In [1]: import numpy as np

In [2]: from numpy import linalg as LA

In [3]: np.set_printoptions(precision=2, suppress=True, linewidth=100, sign=" ")

In [4]: tidy = lambda a: np.round(a, 2) + 0

In [5]: u = np.array([-2, 1, 1, 1, 0, 1, 2, 1])

In [6]: J = -3 * np.eye(8) + np.outer(u, u)

In [7]: J
Out[7]: 
array([[ 1., -2., -2., -2.,  0., -2., -4., -2.],
       [-2., -2.,  1.,  1.,  0.,  1.,  2.,  1.],
       [-2.,  1., -2.,  1.,  0.,  1.,  2.,  1.],
       [-2.,  1.,  1., -2.,  0.,  1.,  2.,  1.],
       [ 0.,  0.,  0.,  0., -3.,  0.,  0.,  0.],
       [-2.,  1.,  1.,  1.,  0., -2.,  2.,  1.],
       [-4.,  2.,  2.,  2.,  0.,  2.,  1.,  2.],
       [-2.,  1.,  1.,  1.,  0.,  1.,  2., -2.]])

In [8]: # 2 groups of indices that never mix

In [9]: t3 = np.stack([J, 5 * J, J[::-1]])

In [10]: t3.sum(axis=0)
Out[10]: 
array([[  4., -11., -11., -11.,   0., -11., -22., -14.],
       [-16., -10.,   8.,   8.,   0.,   8.,  13.,   8.],
       [-14.,   7., -11.,   7.,   0.,   4.,  14.,   7.],
       [-12.,   6.,   6., -12.,  -3.,   6.,  12.,   6.],
       [ -2.,   1.,   1.,  -2., -18.,   1.,   2.,   1.],
       [-14.,   7.,   4.,   7.,   0., -11.,  14.,   7.],
       [-26.,  10.,  13.,  13.,   0.,  13.,   8.,  13.],
       [-11.,   4.,   4.,   4.,   0.,   4.,   8., -14.]])

In [11]: np.einsum("bij,cij->bc", t3, t3)
Out[11]: 
array([[  163.,   815.,    14.],
       [  815.,  4075.,    70.],
       [   14.,    70.,   163.]])

In [12]: LA.matrix_rank(t3.reshape(3, -1))
Out[12]: np.int64(2)

In [13]: vec = np.array([2, 4, 1, 5, 0, 1, 5, 2])

In [14]: (J * vec).sum(axis=1)
Out[14]: array([-44.,   7.,  16.,   4.,   0.,  16.,  23.,  13.])

In [15]: np.einsum("ij,j->i", J, vec)
Out[15]: array([-44.,   7.,  16.,   4.,   0.,  16.,  23.,  13.])

In [16]: J * vec
Out[16]: 
array([[  2.,  -8.,  -2., -10.,   0.,  -2., -20.,  -4.],
       [ -4.,  -8.,   1.,   5.,   0.,   1.,  10.,   2.],
       [ -4.,   4.,  -2.,   5.,   0.,   1.,  10.,   2.],
       [ -4.,   4.,   1., -10.,   0.,   1.,  10.,   2.],
       [  0.,   0.,   0.,   0.,  -0.,   0.,   0.,   0.],
       [ -4.,   4.,   1.,   5.,   0.,  -2.,  10.,   2.],
       [ -8.,   8.,   2.,  10.,   0.,   2.,   5.,   4.],
       [ -4.,   4.,   1.,   5.,   0.,   1.,  10.,  -4.]])

In [17]: J @ np.eye(8)[4]
Out[17]: array([ 0.,  0.,  0.,  0., -3.,  0.,  0.,  0.])

In [18]: np.sign((J @ vec).round(6))
Out[18]: array([-1.,  1.,  1.,  1.,  0.,  1.,  1.,  1.])

In [19]: J @ np.ones(8)
Out[19]: array([-13.,   2.,   2.,   2.,  -3.,   2.,   7.,   2.])

In [20]: LA.norm(J @ vec) <= LA.norm(J, 2) * LA.norm(vec) + 1e-9
Out[20]: np.True_

In [21]: (J @ vec).argmax()
Out[21]: np.int64(6)

In [22]: np.abs(J).max()
Out[22]: np.float64(4.0)

In [23]: tidy(J.mean(axis=0))
Out[23]: array([-1.62,  0.25,  0.25,  0.25, -0.38,  0.25,  0.88,  0.25])

In [24]: LA.matrix_rank(J)
Out[24]: np.int64(8)

In [25]: J[8]
IndexError: index 8 is out of bounds for axis 0 with size 8


In [26]: tidy(LA.svd(J, compute_uv=False))
Out[26]: array([ 10.,   3.,   3.,   3.,   3.,   3.,   3.,   3.])

In [27]: tidy(LA.norm(J))
Out[27]: np.float64(12.77)

In [28]: J.sum(axis=1)
Out[28]: array([-13.,   2.,   2.,   2.,  -3.,   2.,   7.,   2.])

In [29]: J.shape
Out[29]: (8, 8)

In [30]: J[:, 8]
IndexError: index 8 is out of bounds for axis 1 with size 8


In [31]: np.unravel_index(np.abs(J).argmax(), J.shape)
Out[31]: (np.int64(0), np.int64(6))

In [32]: K = np.load("dump.npy")

In [33]: tidy(K)
Out[33]: 
array([[ 1.  ,  0.  ,  0.  ,  0.  ,  0.  ,  0.  ,  0.  ],
       [ 0.  ,  0.5 ,  0.  ,  0.  ,  0.  ,  0.5 ,  0.  ],
       [ 0.  ,  0.  ,  0.5 ,  0.  ,  0.25,  0.25,  0.  ],
       [ 0.  ,  0.33,  0.33,  0.33,  0.  ,  0.  ,  0.  ],
       [ 0.  ,  0.  ,  0.  ,  0.25,  0.5 ,  0.  ,  0.25],
       [ 0.25,  0.25,  0.  ,  0.25,  0.  ,  0.25,  0.  ],
       [ 0.  ,  0.  ,  0.  ,  0.  ,  0.  ,  0.5 ,  0.5 ]])

In [34]: # rows sum to 1

In [35]: vec = np.array([-7, 2, -1, 0, -8, 1, 5])

In [36]: y = K @ vec

In [37]: tidy(y)
Out[37]: array([-7.  ,  1.5 , -2.25,  0.33, -2.75, -1.  ,  3.  ])

In [38]: tidy(LA.solve(K, -2 * y))
Out[38]: array([ 14.,  -4.,   2.,   0.,  16.,  -2., -10.])

In [39]: tidy(LA.solve(K, y))
Out[39]: array([-7.,  2., -1.,  0., -8.,  1.,  5.])

In [40]: tidy(np.sort(np.abs(LA.eigvals(K))))
Out[40]: array([ 0.3 ,  0.3 ,  0.45,  0.5 ,  0.5 ,  0.92,  1.  ])

In [41]: K.inv()
AttributeError: 'numpy.ndarray' object has no attribute 'inv'


In [42]: LA.determinant(K)
AttributeError: module 'numpy.linalg' has no attribute 'determinant'
